% ipython --no-banner

In [1]: import numpy as np

In [2]: from numpy import linalg as LA

In [3]: np.set_printoptions(suppress=True, linewidth=120)

In [4]: def rd(a):
   ...:     return np.round(a, 2) + 0
   ...: 

In [5]: m1 = np.array([[0.3, -2.0, 1.0, -1.0, -1.0, -1.0],
   ...:     [-3.0, 2.3, 1.0, 2.0, -1.0, 1.0],
   ...:     [-1.0, -1.0, 0.3, 3.0, 0.0, -1.0],
   ...:     [-2.0, -3.0, -3.0, 1.3, -2.0, -2.0],
   ...:     [-2.0, 0.0, 1.0, 2.0, 2.3, -2.0],
   ...:     [0.0, -2.0, 1.0, -1.0, -1.0, -0.7]])

In [6]: B = np.array([[0, 4], [0, 3], [4, 0], [3, 2], [0, 3], [1, 2]])

In [7]: print(rd(B.T @ m1.T))
[[  0.   11.    9.2 -10.1   8.    0.3]
 [-11.8  -2.1  -3.  -24.4  -1.1 -12.4]]

In [8]: print(np.vstack([m1, B.T]).shape)
(8, 6)

In [9]: print(rd(np.einsum("ik,kj->ij", m1, B)))
[[  0.  -11.8]
 [ 11.   -2.1]
 [  9.2  -3. ]
 [-10.1 -24.4]
 [  8.   -1.1]
 [  0.3 -12.4]]

In [10]: Q, R = LA.qr(m1)

In [11]: print(rd(Q.T @ Q))
[[1. 0. 0. 0. 0. 0.]
 [0. 1. 0. 0. 0. 0.]
 [0. 0. 1. 0. 0. 0.]
 [0. 0. 0. 1. 0. 0.]
 [0. 0. 0. 0. 1. 0.]
 [0. 0. 0. 0. 0. 1.]]

In [12]: print(rd(np.trace(Q @ Q.T)))
6.0

In [13]: print(rd(np.abs(np.diag(R))))
[4.25 4.82 3.3  2.57 2.61 0.31]

In [14]: W0 = np.array([[0, 1, 2, 0, 2, -2, -2, -2],
    ...:     [0, 0, 1, -2, 0, -1, -1, -2],
    ...:     [0, 0, 0, 0, 1, 0, 1, 1],
    ...:     [0, 0, 0, 0, -1, -1, 0, 0],
    ...:     [0, 0, 0, 0, 0, 2, 2, 0],
    ...:     [0, 0, 0, 0, 0, 0, 2, 2],
    ...:     [0, 0, 0, 0, 0, 0, 0, 1],
    ...:     [0, 0, 0, 0, 0, 0, 0, 0]])

In [15]: x0 = np.array([-1, 5, 1, -3, -5, -4, 5, 4])

In [16]: print(np.einsum("ij,j->i", W0, x0))
[-13  -2   4   9   2  18   4   0]

In [17]: print(W0 * x0)
[[  0   5   2   0 -10   8 -10  -8]
 [  0   0   1   6   0   4  -5  -8]
 [  0   0   0   0  -5   0   5   4]
 [  0   0   0   0   5   4   0   0]
 [  0   0   0   0   0  -8  10   0]
 [  0   0   0   0   0   0  10   8]
 [  0   0   0   0   0   0   0   4]
 [  0   0   0   0   0   0   0   0]]

In [18]: print((W0 * x0).sum(axis=1))
[-13  -2   4   9   2  18   4   0]

In [19]: print(W0 @ np.eye(8)[2])
[2. 1. 0. 0. 0. 0. 0. 0.]

In [20]: M = np.load("run13.npy")

In [21]: print(M)
[[ 1  0  0  0  0  0  0  0]
 [-1  1  0  0  0  0  0  0]
 [-8  7  1  0  0  0  0  0]
 [-4 -1  0  1  0  0  0  0]
 [-1  3  4 -5  1  0  0  0]
 [ 2  0  3 -8 -8  1  0  0]
 [ 5  1 -3 -9  0 -6  1  0]
 [ 1  8  2  1 -9  6  7  1]]

In [22]: U, s, Vh = LA.svd(W0)

In [23]: evecs = Vh[:(s > 1e-8).sum()]

In [24]: rng = np.random.default_rng(3578)

In [25]: x0 = W0[2] + -3 * W0[4] + rng.integers(2) * np.eye(8)[1]

In [26]: print(x0)
[ 0.  1.  0.  0.  1. -6. -5.  1.]

In [27]: print(rd(np.diag(evecs.T @ evecs)))
[0.   0.24 0.81 0.95 1.   1.   1.   1.  ]

In [28]: print(np.allclose(evecs.T @ evecs @ x0, x0))
False

In [29]: print(LA.matrix_rank(np.vstack([W0, x0])))
7

In [30]: gram = M.T @ M

In [31]: print(np.allclose(gram, gram.T))
True

In [32]: print(rd(LA.svd(M, compute_uv=False) ** 2))
[296.79 237.08 111.06  51.52  19.58   2.95   0.01   0.  ]

In [33]: print(np.diag(gram))
[113 125  39 172 146  73  50   1]

In [34]: print(gram)
[[113 -43 -19 -59 -26 -22  12   1]
 [-43 125  32 -17 -69  42  57   8]
 [-19  32  39 -15 -38  33  11   2]
 [-59 -17 -15 172  50  52  -2   1]
 [-26 -69 -38  50 146 -62 -63  -9]
 [-22  42  33  52 -62  73  36   6]
 [ 12  57  11  -2 -63  36  50   7]
 [  1   8   2   1  -9   6   7   1]]

In [35]: print(rd(LA.eigvalsh(gram)[::-1]))
[296.79 237.08 111.06  51.52  19.58   2.95   0.01   0.  ]

In [36]: lab = rng.permutation(8)

In [37]: print(lab)
[1 5 3 2 4 6 0 7]

In [38]: B = M[lab][:, lab]

In [39]: print(B)
[[ 1  0  0  0  0  0 -1  0]
 [ 0  1 -8  3 -8  0  2  0]
 [-1  0  1  0  0  0 -4  0]
 [ 7  0  0  1  0  0 -8  0]
 [ 3  0 -5  4  1  0 -1  0]
 [ 1 -6 -9 -3  0  1  5  0]
 [ 0  0  0  0  0  0  1  0]
 [ 8  6  1  2 -9  7  1  1]]

In [40]: print(np.allclose(B, M))
False

In [41]: print(rd(LA.det(B)), rd(LA.det(M[lab])))
1.0 1.0

In [42]: print(rd(LA.norm(B, 2) / LA.norm(B)))
0.64

In [43]: print(LA.cond(B) > 100)
True

In [44]: print(np.argsort(-LA.norm(B, axis=0).round(6), kind="stable")[:3])
[2 4 0]

In [45]: print(np.argsort(-LA.norm(M, axis=0).round(6), kind="stable")[:3])
[3 4 1]

In [46]: cent = 3 * np.array([[0.4, 0.8, 0.2, 1.4, 0.1, -2.2, 0.9],
    ...:     [-1.8, -1.0, 0.4, -0.8, 1.3, 0.7, -0.1],
    ...:     [-0.2, 0.7, 0.7, -0.1, 0.2, 0.5, -0.7]])

In [47]: lab = rng.integers(0, 3, 18)

In [48]: K = cent[lab] + rng.normal(size=(18, 7))

In [49]: print(rd(K))
[[ 2.39  3.37  2.28  2.61 -0.55 -7.74  3.97]
 [-2.23  1.42  2.71 -0.04  0.78  1.19 -0.67]
 [ 1.39  1.69  0.11  5.31 -1.46 -5.84  3.38]
 [-1.05  0.82 -0.65  5.7   0.02 -7.61  2.75]
 [-0.23  2.24  0.14  4.14  0.42 -7.13  3.53]
 [ 2.17  2.52  1.37  4.33 -0.58 -7.98  1.82]
 [ 1.22  0.88 -0.12  4.08 -0.32 -5.9   2.05]
 [ 1.29  3.47  2.05  6.25  2.2  -6.48  2.62]
 [-1.09  1.79  1.03  0.28  0.6   3.15 -1.34]
 [-3.27 -2.92  0.75 -1.45  4.03  0.7   0.32]
 [-4.73 -2.1   0.45 -3.75  4.75  3.15 -1.01]
 [ 1.72  2.1   1.11  3.55  2.49 -6.94  3.85]
 [ 0.1   2.15 -0.59  3.46  0.39 -5.65  2.96]
 [-3.43 -4.66  1.48 -0.93  4.45  2.56 -0.11]
 [ 0.7   1.24 -0.18  5.79 -1.64 -5.26  2.85]
 [ 2.94  2.98  2.14  3.94  0.23 -8.54  2.47]
 [-0.52  1.66  2.72 -0.1   1.81  0.79 -4.6 ]
 [-0.36  3.19 -0.05  4.    1.05 -6.29  1.25]]

In [50]: x0 = np.array([0, -1, -1, 2, 1, 3, -2])

In [51]: target = K @ x0

In [52]: print(rd(LA.solve(K.T @ K, K.T @ target)))
[ 0. -1. -1.  2.  1.  3. -2.]

In [53]: print(rd(LA.pinv(K) @ K))
[[1. 0. 0. 0. 0. 0. 0.]
 [0. 1. 0. 0. 0. 0. 0.]
 [0. 0. 1. 0. 0. 0. 0.]
 [0. 0. 0. 1. 0. 0. 0.]
 [0. 0. 0. 0. 1. 0. 0.]
 [0. 0. 0. 0. 0. 1. 0.]
 [0. 0. 0. 0. 0. 0. 1.]]

In [54]: target = target + 0.05 * rng.normal(size=18)

In [55]: print(rd(target))
[-32.07   1.43 -16.89 -17.11 -22.17 -23.44 -14.77 -15.56  10.5    4.69  10.35 -22.12 -17.28  13.61 -12.54 -27.59   8.79
 -15.44]

In [56]: b, *_ = LA.lstsq(K, target)

In [57]: print(rd(K.T @ (target - K @ b)))
[0. 0. 0. 0. 0. 0. 0.]

In [58]: print(rd(b))
[ 0.01 -0.99 -1.    2.    0.99  3.01 -1.99]

In [59]: print([round(float(LA.norm(LA.solve(K.T @ K + lam * np.eye(7), K.T @ target))), 2) for lam in (0, 1, 10, 100)])
[4.47, 4.28, 3.37, 2.17]

In [60]: mat = np.load("block12.npy")

In [61]: print(mat)
[[ 2  1  1 -1 -4 -3]
 [ 0  0  0  0  0  0]
 [ 2  1  1 -1 -4 -3]
 [-2  1  1  1 -1 -1]
 [-1 -2 -1 -2 -1  0]
 [-1 -1 -3 -3 -1 -3]
 [-2  1  1  1 -1 -1]
 [ 0  0  0  0  0  0]
 [-3  0 -2 -2 -2 -4]
 [-3 -2 -1 -2  0  0]
 [ 0 -4 -2 -6 -4 -2]
 [-1 -1 -3 -3 -1 -3]
 [ 0 -2 -3 -6 -6 -6]
 [-1 -2 -1 -2 -1  0]
 [ 0  0  0  0  0  0]
 [-2 -3 -6 -4 -2 -4]
 [ 0  1 -1  2 -2 -2]
 [-1 -2 -1 -2 -1  0]
 [-3 -2 -1 -2  0  0]
 [-1 -3 -2 -3  1  1]
 [-3 -2 -1 -2  0  0]
 [ 1 -2  1 -5 -3 -1]
 [-1 -1 -3 -3 -1 -3]
 [-1 -1 -3 -3 -1 -3]
 [-1 -2 -1 -2 -1  0]
 [-4 -3 -4 -5 -1 -3]
 [ 0  0  0  0  0  0]
 [-1 -2 -1 -2 -1  0]
 [-2  2  0  3 -3 -3]
 [-3  1 -3  0 -4 -6]
 [ 2  1  1 -1 -4 -3]
 [-2 -5 -3 -5  0  1]]

In [62]: rank = LA.matrix_rank(W0)

In [63]: print(rank)
6

In [64]: N = LA.svd(W0)[2][rank:].T

In [65]: print(LA.matrix_rank(W0.T @ W0), LA.matrix_rank(W0 @ W0.T))
6 6

In [66]: print(rd(W0 @ N))
[[0. 0.]
 [0. 0.]
 [0. 0.]
 [0. 0.]
 [0. 0.]
 [0. 0.]
 [0. 0.]
 [0. 0.]]

In [67]: print([int(LA.matrix_rank(W0[:, :j + 1])) for j in range(8)])
[0, 1, 2, 2, 3, 4, 5, 6]

In [68]: print(rd(N @ N.T))
[[ 1.    0.    0.    0.    0.    0.    0.    0.  ]
 [ 0.    0.76 -0.38 -0.19  0.    0.    0.    0.  ]
 [ 0.   -0.38  0.19  0.1   0.    0.    0.    0.  ]
 [ 0.   -0.19  0.1   0.05  0.    0.    0.    0.  ]
 [ 0.    0.    0.    0.    0.    0.    0.    0.  ]
 [ 0.    0.    0.    0.    0.    0.    0.    0.  ]
 [ 0.    0.    0.    0.    0.    0.    0.    0.  ]
 [ 0.    0.    0.    0.    0.    0.    0.    0.  ]]

In [69]: print([int(LA.matrix_rank(W0[:i])) for i in range(1, len(W0) + 1)])
[1, 2, 3, 4, 5, 6, 6, 6]

In [70]: print([int(LA.matrix_rank(np.delete(W0, i, axis=0))) for i in range(8)])
[5, 5, 6, 6, 6, 6, 6, 6]

In [71]: Ac = mat - mat.mean(axis=0)

In [72]: U, s, Vh = LA.svd(Ac, full_matrices=False)

In [73]: print(Ac.mean(axis=0))
[0. 0. 0. 0. 0. 0.]

In [74]: print(rd((s ** 2).sum() ** 2 / (s ** 4).sum()))
2.96

In [75]: print(rd(np.abs(Vh[-1])))
[0.11 0.63 0.35 0.27 0.32 0.54]

In [76]: print(np.abs(U[:, 0]).argmax())
28

In [77]: print(np.searchsorted(np.cumsum(s ** 2) / (s ** 2).sum(), 0.9) + 1)
3

In [78]: print(rd(s))
[16.42 13.95 10.05  4.91  3.24  0.18]

In [79]: Ac = (mat - mat.mean(axis=0)) / mat.std(axis=0)

In [80]: print(rd(Ac.std(axis=0)))
[1. 1. 1. 1. 1. 1.]

In [81]: b = LA.lstsq(np.delete(Ac, 1, axis=1), Ac[:, 1])[0]

In [82]: print(rd(1 - np.var(Ac[:, 1] - np.delete(Ac, 1, axis=1) @ b)))
1.0

In [83]: print(rd(b))
[ 0.16  0.56  0.55  0.48 -0.97]

In [84]: B = np.c_[mat[:, :1] @ np.array([[1]]), np.array([-1, 1, 0, 3, 3, -3, -9, -8, 0, 3, -6, -7, -4, -9, -5, -2, -2, -4, 7, 3, 1, -6, -6, 0, -9, 6, 6, -3, -6, -1, 0, 9])]

In [85]: print(B)
[[ 2 -1]
 [ 0  1]
 [ 2  0]
 [-2  3]
 [-1  3]
 [-1 -3]
 [-2 -9]
 [ 0 -8]
 [-3  0]
 [-3  3]
 [ 0 -6]
 [-1 -7]
 [ 0 -4]
 [-1 -9]
 [ 0 -5]
 [-2 -2]
 [ 0 -2]
 [-1 -4]
 [-3  7]
 [-1  3]
 [-3  1]
 [ 1 -6]
 [-1 -6]
 [-1  0]
 [-1 -9]
 [-4  6]
 [ 0  6]
 [-1 -3]
 [-2 -6]
 [-3 -1]
 [ 2  0]
 [-2  9]]

In [86]: print(rd(LA.norm(LA.qr(mat)[0].T @ B, axis=0) ** 2 / ((B ** 2).sum(axis=0) + 1e-12)))
[1.   0.33]

In [87]: print(rd(LA.norm(B - mat @ LA.lstsq(mat, B)[0], axis=0)))
[ 0.   23.42]

In [88]: lab = rng.integers(0, 2, 7)

In [89]: A = np.array([[2, 0, 2, 3, 1, 0, 0],
    ...:     [0, 5, 2, 2, 1, 5, 3],
    ...:     [5, 1, 2, 1, 1, 1, 4],
    ...:     [2, 5, 1, 5, 4, 4, 2],
    ...:     [0, 3, 4, 0, 5, 4, 3],
    ...:     [5, 3, 3, 3, 2, 0, 0],
    ...:     [4, 1, 5, 2, 0, 5, 4]]) * (lab[:, None] == lab)

In [90]: print(A)
[[2 0 0 0 0 0 0]
 [0 5 0 0 0 0 3]
 [0 0 2 1 1 1 0]
 [0 0 1 5 4 4 0]
 [0 0 4 0 5 4 0]
 [0 0 3 3 2 0 0]
 [4 1 0 0 0 0 4]]

In [91]: # 2 groups of indices that never mix

In [92]: print((LA.matrix_power((A != 0) + (A.T != 0) + np.eye(7), 7) > 0).astype(int))
[[1 1 0 0 0 0 1]
 [1 1 0 0 0 0 1]
 [0 0 1 1 1 1 0]
 [0 0 1 1 1 1 0]
 [0 0 1 1 1 1 0]
 [0 0 1 1 1 1 0]
 [1 1 0 0 0 0 1]]

In [93]: print(np.flatnonzero(LA.matrix_power((A != 0) + (A.T != 0) + np.eye(7), 7)[1]))
[0 1 6]

In [94]: print(rd(LA.det(A)))
-2992.0

In [95]: print((A != 0).astype(int))
[[1 0 0 0 0 0 0]
 [0 1 0 0 0 0 1]
 [0 0 1 1 1 1 0]
 [0 0 1 1 1 1 0]
 [0 0 1 0 1 1 0]
 [0 0 1 1 1 0 0]
 [1 1 0 0 0 0 1]]

In [96]: print(A @ A)
[[ 4  0  0  0  0  0  0]
 [12 28  0  0  0  0 27]
 [ 0  0 12 10 13 10  0]
 [ 0  0 35 38 49 37  0]
 [ 0  0 40 16 37 24  0]
 [ 0  0 17 18 25 23  0]
 [24  9  0  0  0  0 19]]

In [97]: print(rd(np.sort(LA.eigvals(A).real)))
[-2.    2.    2.05  2.05  2.7   6.3   9.91]
